>>> import numpy as np
>>> np.set_printoptions(suppress=True, linewidth=160)
>>> tidy = lambda a: np.round(a, 2) + 0
>>> arr = np.loadtxt("mat.csv", delimiter=",")
>>> arr
array([[-1., -4.,  2.,  6.,  9., -7., -2.,  2., -2., -3.,  3.],
       [ 1.,  4.,  1., -8.,  5., -4., -4.,  0.,  0.,  2., -3.],
       [-9., -1.,  9., -1., -7., -3., -7., -2.,  2.,  3., -2.],
       [-1.,  8., -7.,  0.,  5.,  3.,  1., -3., -3., -3.,  3.],
       [ 3.,  9.,  9.,  6.,  0., -4.,  9., -1., -3.,  2.,  2.],
       [-4.,  2., -3., -6.,  9., -9., -2., -2.,  1., -1.,  0.],
       [ 1., -7.,  2.,  0.,  8., -6., -2.,  2.,  3., -2.,  1.],
       [ 0.,  0.,  0.,  0.,  0.,  0.,  0.,  2.,  2.,  3.,  2.],
       [ 0.,  0.,  0.,  0.,  0.,  0.,  0.,  0.,  2.,  0.,  0.],
       [ 0.,  0.,  0.,  0.,  0.,  0.,  0.,  3.,  1.,  3.,  3.],
       [ 0.,  0.,  0.,  0.,  0.,  0.,  0.,  2.,  3.,  3.,  1.]])
>>> f = np.array([2, 5, 1, 1, 0, 6, 1, 0, 6, 1, 5])
>>> A2 = arr + np.outer(f, np.eye(11)[9])
>>> A2
array([[-1., -4.,  2.,  6.,  9., -7., -2.,  2., -2., -1.,  3.],
       [ 1.,  4.,  1., -8.,  5., -4., -4.,  0.,  0.,  7., -3.],
       [-9., -1.,  9., -1., -7., -3., -7., -2.,  2.,  4., -2.],
       [-1.,  8., -7.,  0.,  5.,  3.,  1., -3., -3., -2.,  3.],
       [ 3.,  9.,  9.,  6.,  0., -4.,  9., -1., -3.,  2.,  2.],
       [-4.,  2., -3., -6.,  9., -9., -2., -2.,  1.,  5.,  0.],
       [ 1., -7.,  2.,  0.,  8., -6., -2.,  2.,  3., -1.,  1.],
       [ 0.,  0.,  0.,  0.,  0.,  0.,  0.,  2.,  2.,  3.,  2.],
       [ 0.,  0.,  0.,  0.,  0.,  0.,  0.,  0.,  2.,  6.,  0.],
       [ 0.,  0.,  0.,  0.,  0.,  0.,  0.,  3.,  1.,  4.,  3.],
       [ 0.,  0.,  0.,  0.,  0.,  0.,  0.,  2.,  3.,  8.,  1.]])
>>> X = np.load("w.npy")
>>> X
array([[ 0.48, -4.06, -0.26,  1.35,  0.26, -1.72,  0.22],
       [-4.06, -1.48,  0.59,  0.54, -0.77,  0.13, -0.41],
       [-0.26,  0.59, -1.95,  1.18,  3.79, -1.91, -1.67],
       [ 1.35,  0.54,  1.18,  0.61, -1.07, -4.05,  1.72],
       [ 0.26, -0.77,  3.79, -1.07,  2.68, -0.68, -0.29],
       [-1.72,  0.13, -1.91, -4.05, -0.68, -1.42,  0.35],
       [ 0.22, -0.41, -1.67,  1.72, -0.29,  0.35,  4.08]])
>>> # symmetric, so the eigenvalues are real
>>> x = np.array([-4, 2, -5, -5, -9, -5, -8])
>>> h = np.maximum(X @ x, 0)
>>> tidy(X.T @ h)
array([-147.4 ,  -17.75,  -76.95, -180.79,  -48.49,  -76.56,   14.43])
>>> np.flatnonzero(h > 1e-9)
array([1, 3, 5])
>>> X * (h > 1e-9)[:, None]
array([[ 0.  , -0.  , -0.  ,  0.  ,  0.  , -0.  ,  0.  ],
       [-4.06, -1.48,  0.59,  0.54, -0.77,  0.13, -0.41],
       [-0.  ,  0.  , -0.  ,  0.  ,  0.  , -0.  , -0.  ],
       [ 1.35,  0.54,  1.18,  0.61, -1.07, -4.05,  1.72],
       [ 0.  , -0.  ,  0.  , -0.  ,  0.  , -0.  , -0.  ],
       [-1.72,  0.13, -1.91, -4.05, -0.68, -1.42,  0.35],
       [ 0.  , -0.  , -0.  ,  0.  , -0.  ,  0.  ,  0.  ]])
